>>> import numpy as np
>>> import numpy.linalg as la
>>> np.set_printoptions(precision=1, suppress=True, linewidth=160, floatmode="fixed")
>>> rng = np.random.default_rng(608893)
>>> data = np.triu(rng.random((6, 6)) < 0.4, 1).astype(int)
>>> data = data + data.T
>>> print(data)
[[0 1 1 0 1 1]
 [1 0 0 0 0 1]
 [1 0 0 1 0 0]
 [0 0 1 0 0 0]
 [1 0 0 0 0 0]
 [1 1 0 0 0 0]]
>>> Q, R = la.qr(data)
>>> print(np.allclose(R.T @ R, data.T @ data))
True
>>> print(np.round(Q.T @ Q, 1) + 0)
[[1.0 0.0 0.0 0.0 0.0 0.0]
 [0.0 1.0 0.0 0.0 0.0 0.0]
 [0.0 0.0 1.0 0.0 0.0 0.0]
 [0.0 0.0 0.0 1.0 0.0 0.0]
 [0.0 0.0 0.0 0.0 1.0 0.0]
 [0.0 0.0 0.0 0.0 0.0 1.0]]
>>> print(round(np.trace(Q @ Q.T), 1))
6.0
>>> vec = np.array([-1, 0, 3, -2, 1, -2])
>>> print((data * vec).sum(axis=1))
[ 2 -3 -3  3 -1 -1]
>>> print((data @ vec).argmax())
3
>>> print(data * vec)
[[ 0  0  3  0  1 -2]
 [-1  0  0  0  0 -2]
 [-1  0  0 -2  0  0]
 [ 0  0  3  0  0  0]
 [-1  0  0  0  0  0]
 [-1  0  0  0  0  0]]
>>> print(np.sign((data @ vec).round(6)))
[ 1 -1 -1  1 -1 -1]
>>> print(data @ vec)
[ 2 -3 -3  3 -1 -1]
>>> lab = rng.permutation(6)
>>> print(lab)
[5 0 1 4 2 3]
>>> A2 = data[lab][:, lab]
>>> print(np.allclose(A2, data))
False
>>> print(np.trace(A2))
0
>>> print(A2)
[[0 1 1 0 0 0]
 [1 0 1 1 1 0]
 [1 1 0 0 0 0]
 [0 1 0 0 0 0]
 [0 1 0 0 0 1]
 [0 0 0 0 1 0]]
>>> feats = np.loadtxt("mat.csv", delimiter=",")
>>> print(feats)
[[-1.0  3.0  0.0 -2.0  1.0 -2.0  2.0  0.0]
 [-3.0  2.0  1.0  0.0 -1.0  3.0 -1.0  0.0]
 [-2.0  2.0  1.0  3.0  3.0  1.0 -3.0  2.0]
 [ 0.0  0.0  0.0 -1.0  0.0 -1.0 -2.0  2.0]
 [ 0.0  0.0  0.0  1.0 -2.0  2.0 -1.0  1.0]
 [ 0.0  0.0  0.0  1.0  1.0  2.0  1.0  2.0]
 [ 0.0  0.0  0.0  2.0 -2.0 -1.0 -2.0  2.0]
 [ 0.0  0.0  0.0  2.0  2.0  2.0 -2.0 -1.0]]
>>> print(data @ data)
[[4 1 0 1 0 1]
 [1 2 1 0 1 1]
 [0 1 2 0 1 1]
 [1 0 0 1 0 0]
 [0 1 1 0 1 1]
 [1 1 1 0 1 2]]
>>> print(np.argwhere(np.triu(data)))
[[0 1]
 [0 2]
 [0 4]
 [0 5]
 [1 5]
 [2 3]]
>>> Lm = np.diag(data.sum(axis=1)) - data
>>> print(la.matrix_rank(Lm))
5
>>> print((la.eigvalsh(Lm) < 1e-8).sum())
1
>>> print(feats.reshape(-1, 2))
[[-1.0  3.0]
 [ 0.0 -2.0]
 [ 1.0 -2.0]
 [ 2.0  0.0]
 [-3.0  2.0]
 [ 1.0  0.0]
 [-1.0  3.0]
 [-1.0  0.0]
 [-2.0  2.0]
 [ 1.0  3.0]
 [ 3.0  1.0]
 [-3.0  2.0]
 [ 0.0  0.0]
 [ 0.0 -1.0]
 [ 0.0 -1.0]
 [-2.0  2.0]
 [ 0.0  0.0]
 [ 0.0  1.0]
 [-2.0  2.0]
 [-1.0  1.0]
 [ 0.0  0.0]
 [ 0.0  1.0]
 [ 1.0  2.0]
 [ 1.0  2.0]
 [ 0.0  0.0]
 [ 0.0  2.0]
 [-2.0 -1.0]
 [-2.0  2.0]
 [ 0.0  0.0]
 [ 0.0  2.0]
 [ 2.0  2.0]
 [-2.0 -1.0]]
>>> t3 = feats.reshape(8, 2, -1)
>>> print(t3.sum(axis=1))
[[ 0.0  1.0  2.0 -2.0]
 [-4.0  5.0  0.0  0.0]
 [ 1.0  3.0 -2.0  5.0]
 [ 0.0 -1.0 -2.0  1.0]
 [-2.0  2.0 -1.0  2.0]
 [ 1.0  2.0  1.0  3.0]
 [-2.0 -1.0 -2.0  4.0]
 [ 2.0  2.0 -2.0  1.0]]
>>> print(t3.transpose(1, 0, 2))
[[[-1.0  3.0  0.0 -2.0]
  [-3.0  2.0  1.0  0.0]
  [-2.0  2.0  1.0  3.0]
  [ 0.0  0.0  0.0 -1.0]
  [ 0.0  0.0  0.0  1.0]
  [ 0.0  0.0  0.0  1.0]
  [ 0.0  0.0  0.0  2.0]
  [ 0.0  0.0  0.0  2.0]]

 [[ 1.0 -2.0  2.0  0.0]
  [-1.0  3.0 -1.0  0.0]
  [ 3.0  1.0 -3.0  2.0]
  [ 0.0 -1.0 -2.0  2.0]
  [-2.0  2.0 -1.0  1.0]
  [ 1.0  2.0  1.0  2.0]
  [-2.0 -1.0 -2.0  2.0]
  [ 2.0  2.0 -2.0 -1.0]]]
>>> print(t3[:, 0])
[[-1.0  3.0  0.0 -2.0]
 [-3.0  2.0  1.0  0.0]
 [-2.0  2.0  1.0  3.0]
 [ 0.0  0.0  0.0 -1.0]
 [ 0.0  0.0  0.0  1.0]
 [ 0.0  0.0  0.0  1.0]
 [ 0.0  0.0  0.0  2.0]
 [ 0.0  0.0  0.0  2.0]]
>>> print(np.swapaxes(t3, 1, 2)[4])
[[ 0.0 -2.0]
 [ 0.0  2.0]
 [ 0.0 -1.0]
 [ 1.0  1.0]]
>>> A2 = feats / la.norm(feats, axis=1, keepdims=True)
>>> C2 = A2 @ A2.T
>>> print((C2 - 2 * np.eye(8)).round(6).argmax(axis=1))
[1 4 7 6 6 2 4 2]
>>> print(la.norm(A2, axis=1))
[1.0 1.0 1.0 1.0 1.0 1.0 1.0 1.0]
>>> print(C2[0].round(1) + 0)
[ 1.0  0.0 -0.1  0.0 -0.6 -0.2 -0.4 -0.5]
>>> print((feats - feats.T) / 2)
[[ 0.0  3.0  1.0 -1.0  0.5 -1.0  1.0  0.0]
 [-3.0  0.0 -0.5  0.0 -0.5  1.5 -0.5  0.0]
 [-1.0  0.5  0.0  1.5  1.5  0.5 -1.5  1.0]
 [ 1.0  0.0 -1.5  0.0 -0.5 -1.0 -2.0  0.0]
 [-0.5  0.5 -1.5  0.5  0.0  0.5  0.5 -0.5]
 [ 1.0 -1.5 -0.5  1.0 -0.5  0.0  1.0  0.0]
 [-1.0  0.5  1.5  2.0 -0.5 -1.0  0.0  2.0]
 [ 0.0  0.0 -1.0  0.0  0.5  0.0 -2.0  0.0]]
>>> print(np.allclose(feats, feats.T))
False
>>> print(np.sort(np.abs(la.eigvals(feats))))
[0.6 2.3 2.3 2.8 2.8 3.2 3.2 3.9]
>>> print(np.trace(feats))
-2.0
>>> lab = rng.permutation(8)
>>> print(lab)
[5 7 3 0 6 1 4 2]
>>> A2 = feats[lab][:, lab]
>>> print(np.allclose(A2, feats))
False
>>> print(np.round(la.det(A2), 1), round(float(la.det(feats[lab])), 1))
963.0 963.0
>>> print(np.diag(A2))
[ 2.0 -1.0 -1.0 -1.0 -2.0  2.0 -2.0  1.0]
>>> print(A2)
[[ 2.0  2.0  1.0  0.0  1.0  0.0  1.0  0.0]
 [ 2.0 -1.0  2.0  0.0 -2.0  0.0  2.0  0.0]
 [-1.0  2.0 -1.0  0.0 -2.0  0.0  0.0  0.0]
 [-2.0  0.0 -2.0 -1.0  2.0  3.0  1.0  0.0]
 [-1.0  2.0  2.0  0.0 -2.0  0.0 -2.0  0.0]
 [ 3.0  0.0  0.0 -3.0 -1.0  2.0 -1.0  1.0]
 [ 2.0  1.0  1.0  0.0 -1.0  0.0 -2.0  0.0]
 [ 1.0  2.0  3.0 -2.0 -3.0  2.0  3.0  1.0]]
>>> mat = np.loadtxt("sample3.csv", delimiter=",")
>>> print(mat)
[[-1.0  0.8 -0.2  0.5  1.0]
 [ 0.7 -1.0  1.0 -0.5  0.8]
 [-1.0  1.0 -1.0  0.8 -0.1]
 [-1.0  1.0 -1.0  0.8 -0.2]
 [-1.0  1.0 -0.9  0.4 -0.2]
 [ 1.0 -1.0  0.8 -0.5 -0.6]
 [-0.9  1.0 -0.9  0.4 -0.6]
 [ 0.8  0.5 -0.6 -0.2 -0.9]
 [-1.0  0.2  0.8 -0.6  0.9]
 [ 0.7 -0.2  0.3 -0.6 -0.8]
 [-0.6  0.5 -0.1 -0.6 -0.8]
 [ 0.4  0.0  0.1 -0.5 -0.7]
 [-1.0  0.9 -0.5  0.1  0.6]
 [ 0.8 -0.8  0.8 -0.5  0.0]
 [-0.4  0.5 -0.6  0.6  0.5]
 [-0.9 -0.7  0.9 -0.2  0.9]
 [-0.8 -1.0  1.0 -0.9  0.9]
 [ 0.6 -0.9  0.9 -0.6  0.2]
 [-1.0  0.9 -0.6 -0.1 -0.2]
 [ 1.0 -1.0  0.9  0.2  0.9]
 [-0.2 -0.9  0.9 -0.2  0.9]
 [ 1.0 -1.0  0.6 -0.6 -1.0]
 [ 0.8  1.0 -1.0  0.4 -1.0]
 [-0.7  1.0 -1.0  0.9 -0.9]
 [-1.0  1.0 -1.0  0.7 -0.5]
 [-1.0  0.8 -0.4  0.0  0.5]]
>>> Xs = mat - mat.mean(axis=0)
>>> U, sv, vt = la.svd(Xs, full_matrices=False)
>>> print(np.abs(U[:, 0]).argmax())
1
>>> print(np.round((sv ** 2).sum() ** 2 / (sv ** 4).sum(), 1))
2.1
>>> print(np.searchsorted(np.cumsum(sv ** 2) / (sv ** 2).sum(), 0.9) + 1)
2
>>> print(np.round(np.abs(vt[-1]), 1) + 0)
[0.0 0.5 0.8 0.3 0.2]
>>> print((np.sign(U[:, 0]) == np.sign(U[0, 0])).astype(int))
[1 0 1 1 1 0 1 1 0 0 1 0 1 0 1 0 0 0 1 0 0 0 1 1 1 1]
>>> print(np.round(Xs.mean(axis=0), 1) + 0)
[0.0 0.0 0.0 0.0 0.0]
